% ipython --no-banner

In [1]: import numpy as np

In [2]: np.set_printoptions(precision=3, suppress=True, linewidth=200)

In [3]: def tidy(a):
   ...:     return np.round(a, 3) + 0
   ...: 

In [4]: M = np.load("test4.npy")

In [5]: M
Out[5]: 
array([[-15,  20,   5],
       [-18,  22,   4],
       [  9, -18,  -9]])

In [6]: left, sig, Vt = np.linalg.svd(M)

In [7]: evecs = Vt[:(sig > 1e-8).sum()]

In [8]: rng = np.random.default_rng(928046)

In [9]: vec = M[1] + 5 * M[2] + rng.integers(2) * np.eye(3)[1]

In [10]: vec
Out[10]: array([ 27., -67., -41.])

In [11]: tidy(evecs.T @ evecs)
Out[11]: 
array([[ 0.667, -0.333,  0.333],
       [-0.333,  0.667,  0.333],
       [ 0.333,  0.333,  0.667]])

In [12]: tidy(np.linalg.norm(vec - evecs.T @ evecs @ vec))
Out[12]: np.float64(0.577)

In [13]: tidy(np.diag(evecs.T @ evecs))
Out[13]: array([0.667, 0.667, 0.667])

In [14]: np.linalg.matrix_rank(np.vstack([M, vec]))
Out[14]: np.int64(3)

In [15]: K = np.load("out10.npy")

In [16]: K
Out[16]: 
array([[ 2.,  1., -2.],
       [ 0.,  7.,  7.],
       [ 0., -8.,  9.]])

In [17]: Q = K.astype(float).copy()

In [18]: for j in range(3):
    ...:     Q[:, j] -= Q[:, :j] @ (Q[:, :j].T @ Q[:, j])
    ...:     Q[:, j] /= np.linalg.norm(Q[:, j])
    ...: 

In [19]: tidy(Q.T @ Q)
Out[19]: 
array([[1., 0., 0.],
       [0., 1., 0.],
       [0., 0., 1.]])

In [20]: tidy(Q)
Out[20]: 
array([[ 1.   ,  0.   ,  0.   ],
       [ 0.   ,  0.659,  0.753],
       [ 0.   , -0.753,  0.659]])

In [21]: Q, evecs = np.linalg.qr(K[:, :2])[0], np.linalg.qr(K[:, 2:])[0]

In [22]: sig = np.linalg.svd(Q.T @ evecs, compute_uv=False)

In [23]: tidy(np.degrees(np.arccos(sig.clip(0, 1))))
Out[23]: array([75.254])

In [24]: (sig > 0.9).sum()
Out[24]: np.int64(0)

In [25]: tidy(sig)
Out[25]: array([0.255])

In [26]: vec = np.array([9, 1, 3])

In [27]: rhs = K @ vec

In [28]: coef, lr = np.zeros(3), 1 / np.linalg.norm(K, 2) ** 2

In [29]: for i in range(5):
    ...:     coef -= lr * K.T @ (K @ coef - rhs)
    ...:     if i % 1 == 0: print(i, round(np.linalg.norm(K @ coef - rhs), 3))
    ...: 
0 19.397
1 17.204
2 16.529
3 16.075
4 15.66

In [30]: tidy(np.linalg.cond(K))
Out[30]: np.float64(6.254)

In [31]: np.einsum("ij,ji->", K, K)
Out[31]: np.float64(22.0)

In [32]: np.einsum("ii->", K)
Out[32]: np.float64(18.0)

In [33]: tidy(np.linalg.eigvals(K).sum().real)
Out[33]: np.float64(18.0)

In [34]: t3 = np.stack([K, -2 * K, K[::-1]])

In [35]: tidy(np.linalg.norm(t3, axis=(1, 2)))
Out[35]: array([15.875, 31.749, 15.875])

In [36]: np.linalg.matrix_rank(t3.reshape(3, -1))
Out[36]: np.int64(2)

In [37]: np.einsum("bij,cij->bc", t3, t3)
Out[37]: 
array([[ 252., -504.,   46.],
       [-504., 1008.,  -92.],
       [  46.,  -92.,  252.]])

In [38]: W2 = np.sign(np.array([[-2, 0, 0, 0], [-2, 0, -1, -1], [-1, -2, 2, 2], [-2, -1, -2, -1]]))

In [39]: out = (np.tril(W2, -1) + np.eye(4)) @ (np.triu(W2, 1) + np.eye(4))

In [40]: vals = np.array([-5, -2, -3, 2])

In [41]: feats = np.rint(out * vals @ np.linalg.inv(out)) + 0

In [42]: feats
Out[42]: 
array([[ -5.,   0.,   0.,   0.],
       [-15., -11.,  -4.,  -5.],
       [ 39.,  18.,   6.,  10.],
       [ 19.,   8.,   4.,   2.]])

In [43]: lab = rng.permutation(4)

In [44]: lab
Out[44]: array([3, 1, 0, 2])

In [45]: out = feats[lab][:, lab]

In [46]: tidy(np.linalg.det(out)), tidy(np.linalg.det(feats[lab]))
Out[46]: (np.float64(-60.0), np.float64(-60.0))

In [47]: np.trace(out)
Out[47]: np.float64(-8.0)

In [48]: out
Out[48]: 
array([[  2.,   8.,  19.,   4.],
       [ -5., -11., -15.,  -4.],
       [  0.,   0.,  -5.,   0.],
       [ 10.,  18.,  39.,   6.]])

In [49]: left, sig, Vt = np.linalg.svd(feats)

In [50]: np.argmax(sig[:-1] / (sig[1:] + 1e-6)) + 1
Out[50]: np.int64(3)

In [51]: out = left[:, :3] @ np.diag(sig[:3]) @ Vt[:3]

In [52]: tidy(np.linalg.norm(feats - out) / np.linalg.norm(feats))
Out[52]: np.float64(0.002)

In [53]: tidy(np.linalg.norm(feats - out, 2)), tidy(sig[3])
Out[53]: (np.float64(0.096), np.float64(0.096))

In [54]: np.linalg.matrix_rank(feats, rtol=0.05)
Out[54]: np.int64(2)

In [55]: np.linalg.matrix_rank(out)
Out[55]: np.int64(3)

In [56]: tidy(np.abs(feats - out).max())
Out[56]: np.float64(0.064)

In [57]: W0 = np.load("x.npy")

In [58]: W0
Out[58]: 
array([[ 1, -1,  1, -1],
       [ 1,  0,  0,  0],
       [ 1,  1,  1,  1],
       [ 1,  2,  4,  8]])

In [59]: vals, evecs = np.linalg.eig(feats)

In [60]: tidy(np.sort(np.linalg.eigvals(feats.T)))
Out[60]: array([-5., -3., -2.,  2.])

In [61]: tidy(feats @ evecs[:, 0] - vals[0] * evecs[:, 0])
Out[61]: array([0., 0., 0., 0.])

In [62]: out = np.array([[-3, 0], [-1, 2], [0, -1], [-3, -3]])

In [63]: np.einsum("ij->j", W0)
Out[63]: array([4, 2, 6, 8])

In [64]: W0 @ out
Out[64]: 
array([[  1,   0],
       [ -3,   0],
       [ -7,  -2],
       [-29, -24]])

In [65]: np.einsum("ik,kj->ji", W0, out)
Out[65]: 
array([[  1,  -3,  -7, -29],
       [  0,   0,  -2, -24]])

In [66]: np.einsum("ik,kj->ij", W0, out)
Out[66]: 
array([[  1,   0],
       [ -3,   0],
       [ -7,  -2],
       [-29, -24]])

In [67]: out.T @ W0.T
Out[67]: 
array([[  1,  -3,  -7, -29],
       [  0,   0,  -2, -24]])

In [68]: tidy(np.linalg.det(W0[::-1]))
Out[68]: np.float64(12.0)

In [69]: tidy(np.poly(W0))
Out[69]: array([  1., -10.,  14.,  -2.,  12.])

In [70]: np.kron(np.eye(2, dtype=int), W0)
Out[70]: 
array([[ 1, -1,  1, -1,  0,  0,  0,  0],
       [ 1,  0,  0,  0,  0,  0,  0,  0],
       [ 1,  1,  1,  1,  0,  0,  0,  0],
       [ 1,  2,  4,  8,  0,  0,  0,  0],
       [ 0,  0,  0,  0,  1, -1,  1, -1],
       [ 0,  0,  0,  0,  1,  0,  0,  0],
       [ 0,  0,  0,  0,  1,  1,  1,  1],
       [ 0,  0,  0,  0,  1,  2,  4,  8]])

In [71]: tidy(np.linalg.det(2 * W0)), tidy(np.linalg.det(W0))
Out[71]: (np.float64(192.0), np.float64(12.0))

In [72]: tidy(np.linalg.det(W0.T))
Out[72]: np.float64(12.0)

In [73]: np.einsum("ii->", W0)
Out[73]: np.int64(10)
